% ipython --no-banner

In [1]: import numpy as np

In [2]: np.set_printoptions(precision=4, suppress=True, linewidth=160, legacy="1.25")

In [3]: rng = np.random.default_rng(72)

In [4]: data = np.eye(6, dtype=int)[rng.permutation(6)] * np.array([0, 2, 2, 1, 1, 0])

In [5]: print(data)
[[0 0 0 1 0 0]
 [0 0 0 0 1 0]
 [0 0 0 0 0 0]
 [0 2 0 0 0 0]
 [0 0 2 0 0 0]
 [0 0 0 0 0 0]]

In [6]: idx = rng.permutation(6)

In [7]: print(idx)
[2 5 4 1 0 3]

In [8]: out = data[idx][:, idx]

In [9]: print(np.diag(out))
[0 0 0 0 0 0]

In [10]: print(np.allclose(out, data))
False

In [11]: print(np.round(np.linalg.norm(data) ** 2 / np.linalg.norm(data, 2) ** 2, 4))
2.5

In [12]: print(np.linalg.norm(data, axis=1).argmax())
3

In [13]: print(round(np.linalg.norm(data, 1), 4), round(np.linalg.norm(data, np.inf), 4))
2.0 2.0

In [14]: print(round(float(np.linalg.norm(data, "nuc")), 4))
6.0

In [15]: print(np.linalg.norm(data, axis=1))
[1. 1. 0. 2. 2. 0.]

In [16]: u = np.array([0, -2, -3, -3, 3]) + 0.5

In [17]: mat = np.outer(u, u) / (u @ u)

In [18]: print(mat)
[[ 0.0092 -0.0275 -0.0459 -0.0459  0.0642]
 [-0.0275  0.0826  0.1376  0.1376 -0.1927]
 [-0.0459  0.1376  0.2294  0.2294 -0.3211]
 [-0.0459  0.1376  0.2294  0.2294 -0.3211]
 [ 0.0642 -0.1927 -0.3211 -0.3211  0.4495]]

In [19]: x = np.array([1, 0, 0, 2, 3])

In [20]: print(np.eye(5) - mat)
[[ 0.9908  0.0275  0.0459  0.0459 -0.0642]
 [ 0.0275  0.9174 -0.1376 -0.1376  0.1927]
 [ 0.0459 -0.1376  0.7706 -0.2294  0.3211]
 [ 0.0459 -0.1376 -0.2294  0.7706  0.3211]
 [-0.0642  0.1927  0.3211  0.3211  0.5505]]

In [21]: print(mat @ mat @ x)
[ 0.1101 -0.3303 -0.5505 -0.5505  0.7706]

In [22]: print(round((x - mat @ x) @ (mat @ x), 4))
-0.0

In [23]: A = np.load("case5.npy")

In [24]: print(A)
[[ 1.9949  0.1748  0.0709]
 [ 0.1748 -4.0073 -2.4357]
 [ 0.0709 -2.4357  1.0124]]

In [25]: # equal to its transpose

In [26]: ev, vecs = np.linalg.eig(A)

In [27]: print(np.sort(np.linalg.eigvals(np.linalg.inv(A))))
[-0.2  0.5  0.5]

In [28]: print(np.sort(np.linalg.eigvals(A.T)))
[-5.  2.  2.]

In [29]: print(round(float(np.prod(ev)), 4))
-19.9995

In [30]: print(np.round(A @ vecs[:, 0] - ev[0] * vecs[:, 0], 4) + 0)
[0. 0. 0.]

In [31]: T = np.stack([A, -2 * A, A[::-1]])

In [32]: print(T.sum(axis=0))
[[-1.924  -2.6105  0.9415]
 [ 0.      0.      0.    ]
 [ 1.924   2.6105 -0.9415]]

In [33]: print((T @ A.T).shape)
(3, 3, 3)

In [34]: print(np.linalg.matrix_rank(T))
[3 3 3]

In [35]: print(np.einsum("bij,cij->bc", T, T))
[[ 32.9995 -65.9989  21.5966]
 [-65.9989 131.9979 -43.1931]
 [ 21.5966 -43.1931  32.9995]]

In [36]: print([round(float(np.linalg.det(A[:i, :i])), 2) + 0 for i in range(1, 4)])
[1.99, -8.02, -20.0]

In [37]: K = np.load("a.npy")

In [38]: print(K)
[[0 0 1]
 [0 0 1]
 [1 1 0]]

In [39]: # column 1 repeats column 0

In [40]: hat = np.triu(np.array([[0, 1, 0], [2, 0, 0], [1, 2, 1]]), 1) + np.eye(3)

In [41]: out = hat @ K @ np.linalg.inv(hat)

In [42]: print(np.linalg.matrix_rank(out))
2

In [43]: print(out)
[[0. 0. 2.]
 [0. 0. 1.]
 [1. 0. 0.]]

In [44]: print(np.linalg.lstsq(K[:-1].T, K[-1])[2])
1

In [45]: ev, vecs = np.linalg.eigh(mat)

In [46]: x = np.array([0, 1, 0, 0, 1])

In [47]: print(vecs * np.abs(ev) @ vecs.T)
[[ 0.0092 -0.0275 -0.0459 -0.0459  0.0642]
 [-0.0275  0.0826  0.1376  0.1376 -0.1927]
 [-0.0459  0.1376  0.2294  0.2294 -0.3211]
 [-0.0459  0.1376  0.2294  0.2294 -0.3211]
 [ 0.0642 -0.1927 -0.3211 -0.3211  0.4495]]

In [48]: print(round(float(np.abs(mat).sum(axis=1).max()), 4), np.round(np.abs(ev).max(), 4))
1.3486 1.0

In [49]: W0 = np.load("block4.npy")

In [50]: print(W0)
[[  1.3895  -5.4925  -6.3068  -7.9366   2.9576  -2.8487   5.9639]
 [-10.892    5.0084   7.8926   8.3032  -3.1808   8.7568 -10.6551]
 [  5.9405  -3.6845   8.094   -2.011    3.9076   0.6404  -2.2393]
 [ -9.2949   3.9041   1.952    4.436    1.4621   2.638   -7.926 ]
 [ 11.255  -14.3494  -0.9714 -17.4571   1.9859  -8.3769  12.329 ]
 [ -7.1272  -3.6329  -6.2764  -5.2161  -2.7891   3.8303   3.7397]
 [  0.1934  10.7957   4.5588  12.7388  -0.5123   0.0928  -7.7879]
 [ -4.1569   3.4202  -0.785    2.3026  -6.5718   2.0096   0.8013]
 [  8.4768  -3.4126  -6.2892  -6.1425   3.1883 -11.4213   8.5128]
 [  3.5934  -5.9733   0.9106  -8.6111  -3.7511   0.5347   6.6412]
 [  5.6197 -10.5786  12.0629  -9.4189   5.0859  -2.7199  -1.2262]
 [ 17.0724 -13.6996  12.5626 -11.5068   8.0018  -6.6753   2.6913]
 [ 11.1367  -8.3584  15.4569  -5.524    4.59    -3.3459  -1.2242]
 [-12.3917   7.2438  -4.8729   6.7926  -6.8714   6.4769  -3.0849]
 [ -6.3935  -4.2948   1.5859  -4.9592  -3.7037   5.102    0.1777]
 [  2.9707  -7.1337   1.7169  -5.9556   3.6085  -3.2222   1.9239]
 [ -8.8712  18.0662 -11.6795  15.9009  -4.3411   1.1517  -4.1245]
 [  1.4133   8.5893  -3.214    8.7889  -4.4238  -0.4867  -0.2863]]

In [51]: C = W0[[13, 12]].astype(float)

In [52]: for _ in range(3):
    ...:     idx = np.linalg.norm(W0[:, None] - C, axis=-1).argmin(axis=1)
    ...:     C = np.array([W0[idx == j].mean(axis=0) for j in range(2)])
    ...: 

In [53]: print(idx)
[1 0 1 0 1 0 0 0 1 1 1 1 1 0 0 1 0 0]

In [54]: print(C[1] - C[0])
[ 13.8862 -13.5314   5.3417 -13.739    6.7229  -7.4452   6.9465]
